% python3 -q
>>> import numpy as np
>>> np.set_printoptions(precision=2, suppress=True, linewidth=160, floatmode="fixed")
>>> A = np.load("out5.npy")
>>> A
array([[0.50, 0.00, 0.50],
       [0.50, 0.50, 0.00],
       [0.00, 0.00, 1.00]])
>>> vals, evecs = np.linalg.eig(A)
>>> np.prod(vals)
np.float64(0.25)
>>> np.sort(np.linalg.eigvals(np.linalg.inv(A)))
array([1.00, 2.00, 2.00])
>>> np.sort(np.linalg.eigvals(A @ A))
array([0.25, 0.25, 1.00])
>>> M = np.load("m.npy")
>>> M
array([[  1.40, -21.61, -13.71,  10.72, -34.18,  17.67,  -9.39],
       [ 29.32,  -6.01,  22.19, -74.17,  -4.09,  17.33,  19.29],
       [  3.51, -20.24, -12.45,   9.47, -36.77,  19.27, -11.14],
       [ 30.16,  -4.36,  23.32, -73.50,  -1.32,  18.16,  15.58],
       [ 29.93,  -6.98,  22.19, -73.55,  -2.41,  16.70,  17.92],
       [  3.02, -20.88, -12.40,  10.36, -35.10,  17.83, -10.21],
       [ 28.83,  -6.44,  22.31, -73.69,  -2.48,  18.47,  16.92],
       [  2.87, -20.49, -13.17,   9.93, -36.36,  17.99, -10.38],
       [ 30.04,  -6.64,  23.09, -74.44,  -4.97,  18.57,  15.64],
       [ 31.14,  -5.97,  21.57, -74.31,  -2.89,  19.58,  17.17],
       [  2.46, -20.27, -13.09,   9.22, -35.66,  18.52, -11.61],
       [ 30.69,  -5.32,  23.50, -73.27,  -3.84,  18.71,  18.04],
       [ 29.85,  -5.59,  20.59, -73.45,  -3.24,  17.38,  18.11],
       [ 28.65,  -7.07,  23.78, -74.89,  -6.36,  16.28,  20.04],
       [ 31.62,  -6.80,  22.20, -75.15,  -3.24,  17.94,  18.10],
       [ 29.81,  -4.25,  21.50, -73.87,  -3.45,  16.44,  18.78],
       [  1.96, -20.79, -10.18,  10.24, -34.52,  17.28,  -9.56]])
>>> gram = np.cov(M, rowvar=False)
>>> np.linalg.eigvalsh(gram)[::-1]
array([2684.54,    2.45,    1.53,    1.01,    0.61,    0.39,    0.22])
>>> np.median(M, axis=0)
array([ 29.32,  -6.80,  21.57, -73.50,  -4.09,  17.94,  16.92])
>>> np.polyfit(M[:, 1], M[:, 6], 1)
array([ 1.88, 28.79])
>>> np.argwhere(np.triu(np.abs(np.corrcoef(M.T)) > 0.8, 1))
array([[0, 1],
       [0, 2],
       [0, 3],
       [0, 4],
       [0, 6],
       [1, 2],
       [1, 3],
       [1, 4],
       [1, 6],
       [2, 3],
       [2, 4],
       [2, 6],
       [3, 4],
       [3, 6],
       [4, 6]])
